% ipython --no-banner

In [1]: import numpy as np

In [2]: from numpy import linalg as LA

In [3]: np.set_printoptions(precision=2, suppress=True, linewidth=100, floatmode="fixed")

In [4]: def tidy(a):
   ...:     return np.round(a, 2) + 0
   ...: 

In [5]: f = np.array([2, 4, 3, -4, 4, -4, -3]) + 0.5

In [6]: W0 = np.eye(7) - 2 * np.outer(f, f) / (f @ f)

In [7]: tidy(W0)
Out[7]: 
array([[ 0.86, -0.25, -0.19,  0.19, -0.25,  0.19,  0.14],
       [-0.25,  0.55, -0.35,  0.35, -0.45,  0.35,  0.25],
       [-0.19, -0.35,  0.73,  0.27, -0.35,  0.27,  0.19],
       [ 0.19,  0.35,  0.27,  0.73,  0.35, -0.27, -0.19],
       [-0.25, -0.45, -0.35,  0.35,  0.55,  0.35,  0.25],
       [ 0.19,  0.35,  0.27, -0.27,  0.35,  0.73, -0.19],
       [ 0.14,  0.25,  0.19, -0.19,  0.25, -0.19,  0.86]])

In [8]: x = np.array([0, -2, -1, -4, 3, -4, 4])

In [9]: [p for p in range(1, 25) if np.allclose(LA.matrix_power(W0, p), np.eye(7))]
Out[9]: [2, 4, 6, 8, 10, 12, 14, 16, 18, 20, 22, 24]

In [10]: tidy(LA.norm(x)), tidy(LA.norm(W0 @ x))
Out[10]: (np.float64(7.87), np.float64(7.87))

In [11]: tidy(np.abs(LA.eigvals(W0)))
Out[11]: array([1.00, 1.00, 1.00, 1.00, 1.00, 1.00, 1.00])

In [12]: tidy(LA.det(W0))
Out[12]: np.float64(-1.0)

In [13]: tidy(np.sort(np.abs(np.degrees(np.angle(LA.eigvals(W0))))))
Out[13]: array([  0.00,   0.00,   0.00,   0.00,   0.00,   0.00, 180.00])

In [14]: f = np.array([5, -4, 1, -3, -1, -4, 0]) + 0.5

In [15]: m1 = np.outer(f, f) / (f @ f)

In [16]: tidy(m1)
Out[16]: 
array([[ 0.47, -0.30,  0.13, -0.22, -0.04, -0.30,  0.04],
       [-0.30,  0.19, -0.08,  0.14,  0.03,  0.19, -0.03],
       [ 0.13, -0.08,  0.04, -0.06, -0.01, -0.08,  0.01],
       [-0.22,  0.14, -0.06,  0.10,  0.02,  0.14, -0.02],
       [-0.04,  0.03, -0.01,  0.02,  0.00,  0.03,  0.00],
       [-0.30,  0.19, -0.08,  0.14,  0.03,  0.19, -0.03],
       [ 0.04, -0.03,  0.01, -0.02,  0.00, -0.03,  0.00]])

In [17]: # symmetric, so the eigenvalues are real

In [18]: U, sigma, VT = LA.svd(m1)

In [19]: tidy(sigma)
Out[19]: array([1.00, 0.00, 0.00, 0.00, 0.00, 0.00, 0.00])

In [20]: np.argmax(sigma[:-1] / (sigma[1:] + 1e-6)) + 1
Out[20]: np.int64(1)

In [21]: Y = U[:, :1] @ np.diag(sigma[:1]) @ VT[:1]

In [22]: tidy(LA.norm(m1 - Y) / LA.norm(m1))
Out[22]: np.float64(0.0)

In [23]: tidy(np.abs(m1 - Y).max())
Out[23]: np.float64(0.0)

In [24]: LA.matrix_rank(Y)
Out[24]: np.int64(1)

In [25]: tidy(LA.norm(m1 - Y, 2)), tidy(sigma[1])
Out[25]: (np.float64(0.0), np.float64(0.0))

In [26]: np.allclose(m1[:-1].T @ LA.lstsq(m1[:-1].T, m1[-1])[0], m1[-1])
Out[26]: True

In [27]: LA.norm(m1, axis=1).argmax()
Out[27]: np.int64(0)

In [28]: tidy(LA.norm(m1, 1)), tidy(LA.norm(m1, np.inf))
Out[28]: (np.float64(1.51), np.float64(1.51))

In [29]: tidy(LA.norm(m1) ** 2 / LA.norm(m1, 2) ** 2)
Out[29]: np.float64(1.0)

In [30]: tidy(LA.norm(m1[2], 1)), tidy(LA.norm(m1[2], np.inf))
Out[30]: (np.float64(0.41), np.float64(0.13))

In [31]: tidy(m1[2] @ m1[6])
Out[31]: np.float64(0.01)

In [32]: tidy(LA.norm(m1[2] - m1[6]))
Out[32]: np.float64(0.13)

In [33]: tidy(LA.norm(m1, "nuc"))
Out[33]: np.float64(1.0)

In [34]: rng = np.random.default_rng(55)

In [35]: labels = rng.permutation(7)

In [36]: labels
Out[36]: array([4, 3, 1, 0, 6, 5, 2])

In [37]: Y = m1[labels][:, labels]

In [38]: tidy(np.sort(np.abs(LA.eigvals(Y))))
Out[38]: array([0.00, 0.00, 0.00, 0.00, 0.00, 0.00, 1.00])

In [39]: np.allclose(Y, m1)
Out[39]: False

In [40]: tidy(np.diag(Y))
Out[40]: array([0.00, 0.10, 0.19, 0.47, 0.00, 0.19, 0.04])

In [41]: tidy(Y)
Out[41]: 
array([[ 0.00,  0.02,  0.03, -0.04,  0.00,  0.03, -0.01],
       [ 0.02,  0.10,  0.14, -0.22, -0.02,  0.14, -0.06],
       [ 0.03,  0.14,  0.19, -0.30, -0.03,  0.19, -0.08],
       [-0.04, -0.22, -0.30,  0.47,  0.04, -0.30,  0.13],
       [ 0.00, -0.02, -0.03,  0.04,  0.00, -0.03,  0.01],
       [ 0.03,  0.14,  0.19, -0.30, -0.03,  0.19, -0.08],
       [-0.01, -0.06, -0.08,  0.13,  0.01, -0.08,  0.04]])

In [42]: vals, vecs = LA.eigh(Y)

In [43]: x = np.array([2, 3, 2, 0, 1, 0, 3])

In [44]: tidy(x @ Y @ x)
Out[44]: np.float64(1.73)

In [45]: tidy(np.abs(Y).sum(axis=1).max()), tidy(np.abs(vals).max())
Out[45]: (np.float64(1.51), np.float64(1.0))

In [46]: (np.sign(vecs[:, -1].round(6)) == np.sign(vecs[0, -1].round(6))).astype(int)
Out[46]: array([1, 1, 1, 0, 0, 1, 0])
